>>> import numpy as np
>>> np.set_printoptions(precision=2, suppress=True, linewidth=200, floatmode="fixed")
>>> J = np.load("layer6.npy")
>>> J
array([[-1,  0,  1],
       [ 2,  3,  4],
       [ 5,  6,  7]])
>>> print(np.round(np.poly(J), 2) + 0)
[  1.00  -9.00 -18.00   0.00]
>>> round(float(np.linalg.det(2 * J)), 2), round(np.linalg.det(J), 2)
(-0.0, np.float64(-0.0))
>>> np.round(np.linalg.eigvals(J), 2) + 0
array([10.68, -1.68,  0.00])
>>> print(np.einsum("ii->", J))
9
>>> print(np.kron(np.eye(2, dtype=int), J))
[[-1  0  1  0  0  0]
 [ 2  3  4  0  0  0]
 [ 5  6  7  0  0  0]
 [ 0  0  0 -1  0  1]
 [ 0  0  0  2  3  4]
 [ 0  0  0  5  6  7]]
>>> round(np.linalg.eigvals(J).sum().real, 2)
np.float64(9.0)
>>> rng = np.random.default_rng(83752)
>>> z = rng.permutation(3)
>>> z
array([2, 1, 0])
>>> A2 = J[z][:, z]
>>> np.round(np.sort(np.abs(np.linalg.eigvals(A2))), 2) + 0
array([ 0.00,  1.68, 10.68])
>>> np.trace(A2)
np.int64(9)
>>> round(float(np.linalg.det(A2)), 2), round(float(np.linalg.det(J[z])), 2)
(-0.0, 0.0)
>>> A2
array([[ 7,  6,  5],
       [ 4,  3,  2],
       [ 1,  0, -1]])
>>> np.diag(A2)
array([ 7,  3, -1])
>>> rk = np.linalg.matrix_rank(J)
>>> rk
np.int64(2)
>>> null = np.linalg.svd(J)[2][rk:].T
>>> [int(np.linalg.matrix_rank(J[:i])) for i in range(1, len(J) + 1)]
[1, 2, 2]
>>> print([int(np.linalg.matrix_rank(J[:, :j + 1])) for j in range(3)])
[1, 2, 2]
>>> print([int(np.linalg.matrix_rank(np.delete(J, i, axis=0))) for i in range(3)])
[2, 2, 2]
>>> null @ null.T
array([[ 0.17, -0.33,  0.17],
       [-0.33,  0.67, -0.33],
       [ 0.17, -0.33,  0.17]])
>>> np.linalg.matrix_rank(J.T @ J), np.linalg.matrix_rank(J @ J.T)
(np.int64(2), np.int64(2))
>>> J @ J
array([[ 6,  6,  6],
       [24, 33, 42],
       [42, 60, 78]])
>>> np.linalg.matrix_power(J, 4)
array([[ 432,  594,  756],
       [2700, 3753, 4806],
       [4968, 6912, 8856]])
>>> (J - J.T) / 2
array([[ 0.00, -1.00, -2.00],
       [ 1.00,  0.00, -1.00],
       [ 2.00,  1.00,  0.00]])
>>> print(np.round(np.sort(np.abs(np.linalg.eigvals(J))), 2) + 0)
[ 0.00  1.68 10.68]
>>> (J + J.T) / 2
array([[-1.00,  1.00,  3.00],
       [ 1.00,  3.00,  5.00],
       [ 3.00,  5.00,  7.00]])
>>> assert J == J.T
Traceback (most recent call last):
  File "<python-input-32>", line 1, in <module>
    assert J == J.T
           ^^^^^^^^
ValueError: The truth value of an array with more than one element is ambiguous. Use a.any() or a.all()
>>> np.round(np.linalg.det(J), 2)
np.float64(-0.0)
>>> np.allclose(J @ J.T, J.T @ J)
False
>>> data = np.load("m.npy")
>>> data
array([[-1.00,  0.00,  0.00],
       [ 0.00, -1.00,  0.00],
       [ 0.00,  0.00,  1.00]])
>>> A2 = data[0, 0] * data[1:] - np.outer(data[1:, 0], data[0])
>>> A2
array([[ 0.00,  1.00, -0.00],
       [ 0.00, -0.00, -1.00]])
>>> np.flatnonzero(~A2.round(6).any(axis=1))
array([], dtype=int64)
>>> np.linalg.matrix_rank(A2), np.linalg.matrix_rank(data)
(np.int64(2), np.int64(3))
>>> ev, vecs = np.linalg.eigvalsh(data)
Traceback (most recent call last):
  File "<python-input-41>", line 1, in <module>
    ev, vecs = np.linalg.eigvalsh(data)
    ^^^^^^^^
ValueError: too many values to unpack (expected 2)
>>> ev, vecs = np.linalg.eigh(data)
>>> print(np.abs(vecs[:, -1]).round(6).argmax())
2
>>> print(ev.sum(), np.trace(data))
-1.0 -1.0
>>> (ev > 1e-8).sum(), (ev < -1e-8).sum()
(np.int64(1), np.int64(2))
>>> np.linalg.eigvalsh(data + 2 * np.eye(3))
array([1.00, 1.00, 3.00])
>>> np.unique(ev.round(6) + 0, return_counts=True)[1]
array([2, 1])
>>> np.linalg.eigvalsh(data @ data)
array([1.00, 1.00, 1.00])
>>> print(vecs @ np.diag(ev) @ vecs.T)
[[-1.00  0.00  0.00]
 [ 0.00 -1.00  0.00]
 [ 0.00  0.00  1.00]]
>>> np.linalg.svd(data, compute_uv=False)
array([1.00, 1.00, 1.00])
>>> np.abs(vecs[:, -1])
array([0.00, 0.00, 1.00])
>>> vecs.T @ vecs
array([[1.00, 0.00, 0.00],
       [0.00, 1.00, 0.00],
       [0.00, 0.00, 1.00]])
>>> A = np.loadtxt("block2.csv", delimiter=",")
>>> A
array([[0.00, 1.00, 0.00, 1.00, 0.00, 1.00],
       [1.00, 0.00, 1.00, 0.00, 1.00, 0.00],
       [1.00, 0.00, 1.00, 0.00, 1.00, 0.00],
       [0.00, 1.00, 0.00, 1.00, 0.00, 1.00],
       [1.00, 0.00, 1.00, 0.00, 1.00, 0.00],
       [1.00, 0.00, 1.00, 0.00, 1.00, 0.00]])
>>> np.argsort(-np.linalg.norm(A, axis=0).round(6), kind="stable")[:3]
array([0, 2, 4])
>>> print(np.linalg.matrix_rank(A, rtol=0.1))
2
>>> round(float(np.linalg.norm(A, 2) / np.linalg.norm(A)), 2)
0.82
>>> [round(float(x), 2) for x in np.linalg.svd(A, compute_uv=False)[:3]]
[3.46, 2.45, 0.0]
>>> data.T @ data
array([[1.00, 0.00, 0.00],
       [0.00, 1.00, 0.00],
       [0.00, 0.00, 1.00]])
>>> data @ data.T
array([[1.00, 0.00, 0.00],
       [0.00, 1.00, 0.00],
       [0.00, 0.00, 1.00]])
>>> m1 = np.array([[0, -3, 0, 2], [-3, 0, 2, 0], [0, 0, 0, -2], [0, 0, -2, 0]])
>>> print((m1 - m1.T) / 2)
[[ 0.00  0.00  0.00  1.00]
 [ 0.00  0.00  1.00  0.00]
 [ 0.00 -1.00  0.00  0.00]
 [-1.00  0.00  0.00  0.00]]
>>> m1 @ m1
array([[  9,   0, -10,   0],
       [  0,   9,   0, -10],
       [  0,   0,   4,   0],
       [  0,   0,   0,   4]])
>>> (m1 + m1.T) / 2
array([[ 0.00, -3.00,  0.00,  1.00],
       [-3.00,  0.00,  1.00,  0.00],
       [ 0.00,  1.00,  0.00, -2.00],
       [ 1.00,  0.00, -2.00,  0.00]])
>>> m1.inv()
Traceback (most recent call last):
  File "<python-input-65>", line 1, in <module>
    m1.inv()
    ^^^^^^
AttributeError: 'numpy.ndarray' object has no attribute 'inv'
>>> np.round(np.linalg.det(m1), 2)
np.float64(36.0)
>>> np.linalg.matrix_power(m1, 4)
array([[  81,    0, -130,    0],
       [   0,   81,    0, -130],
       [   0,    0,   16,    0],
       [   0,    0,    0,   16]])
>>> np.trace(m1)
np.int64(0)
>>> np.allclose(m1, m1.T)
False
>>> np.sort(np.abs(np.linalg.eigvals(m1)))
array([2.00, 2.00, 3.00, 3.00])
>>> E = np.array([[0, 2, 1], [-2, 0, 0], [-1, 0, 0]])
>>> E
array([[ 0,  2,  1],
       [-2,  0,  0],
       [-1,  0,  0]])
>>> th = np.radians(120)
>>> R = np.eye(3)
>>> R[2, 2] = R[0, 0] = np.cos(th)
>>> R[2, 0], R[0, 2] = -np.sin(th), np.sin(th)
>>> R
array([[-0.50,  0.00,  0.87],
       [ 0.00,  1.00,  0.00],
       [-0.87,  0.00, -0.50]])
>>> A2 = E @ R.T
>>> print(np.allclose(np.linalg.norm(E, axis=1), np.linalg.norm(A2, axis=1)))
True
>>> np.abs(A2 - E).max(axis=0)
array([3.00, 0.00, 1.73])
>>> np.allclose(E @ E.T, A2 @ A2.T)
True
>>> print(np.diff(E, axis=0))
[[-2 -2 -1]
 [ 1  0  0]]
>>> np.zeros(3, 3)
Traceback (most recent call last):
  File "<python-input-83>", line 1, in <module>
    np.zeros(3, 3)
    ~~~~~~~~^^^^^^
TypeError: Cannot interpret '3' as a data type
>>> np.linalg.rank(E)
Traceback (most recent call last):
  File "<python-input-84>", line 1, in <module>
    np.linalg.rank(E)
    ^^^^^^^^^^^^^^
AttributeError: module 'numpy.linalg' has no attribute 'rank'
>>> E[3]
Traceback (most recent call last):
  File "<python-input-85>", line 1, in <module>
    E[3]
    ~^^^
IndexError: index 3 is out of bounds for axis 0 with size 3
>>> E.shape
(3, 3)
>>> np.linalg.norm(data, axis=1)
array([1.00, 1.00, 1.00])
>>> np.linalg.norm(data, axis=0)
array([1.00, 1.00, 1.00])
>>> data[0] @ data[2]
np.float64(0.0)
>>> round(float(np.linalg.norm(data) ** 2 / np.linalg.norm(data, 2) ** 2), 2)
3.0
>>> np.round(np.linalg.norm(data, 1), 2), round(float(np.linalg.norm(data, np.inf)), 2)
(np.float64(1.0), 1.0)
>>> x = np.array([0, 0, 2, 1])
>>> (m1 @ x).argmax()
np.int64(1)
>>> m1 @ np.ones(4)
array([-1.00, -1.00, -2.00, -2.00])
>>> np.einsum("ij,j->i", m1, x)
array([ 2,  4, -2, -4])
>>> np.sign((m1 @ x).round(6))
array([ 1,  1, -1, -1])
>>> M = rng.normal(size=(21, 3)) + 5 * np.array([2, 1, -4])
>>> M
array([[ 10.22,   6.41, -20.45],
       [ 11.76,   5.28, -20.68],
       [  9.30,   3.68, -20.36],
       [  9.03,   2.64, -20.16],
       [  9.69,   6.50, -20.23],
       [  9.28,   6.41, -20.00],
       [ 10.22,   3.66, -20.73],
       [ 10.26,   3.74, -17.54],
       [  9.74,   3.54, -19.34],
       [  8.74,   5.28, -20.26],
       [ 10.98,   6.68, -18.41],
       [ 11.12,   5.90, -19.27],
       [ 10.89,   4.37, -19.43],
       [ 10.08,   2.98, -17.94],
       [ 10.00,   5.75, -19.33],
       [  9.68,   5.09, -17.06],
       [  8.59,   5.50, -19.50],
       [ 10.03,   4.76, -21.61],
       [ 10.36,   4.64, -19.59],
       [ 10.42,   5.87, -19.70],
       [ 10.58,   4.80, -19.95]])
>>> z = rng.permutation(4)
>>> z
array([3, 2, 1, 0])
>>> A2 = m1[z][:, z]
>>> print(np.allclose(A2, m1))
False
>>> np.sort(np.abs(np.linalg.eigvals(A2)))
array([2.00, 2.00, 3.00, 3.00])
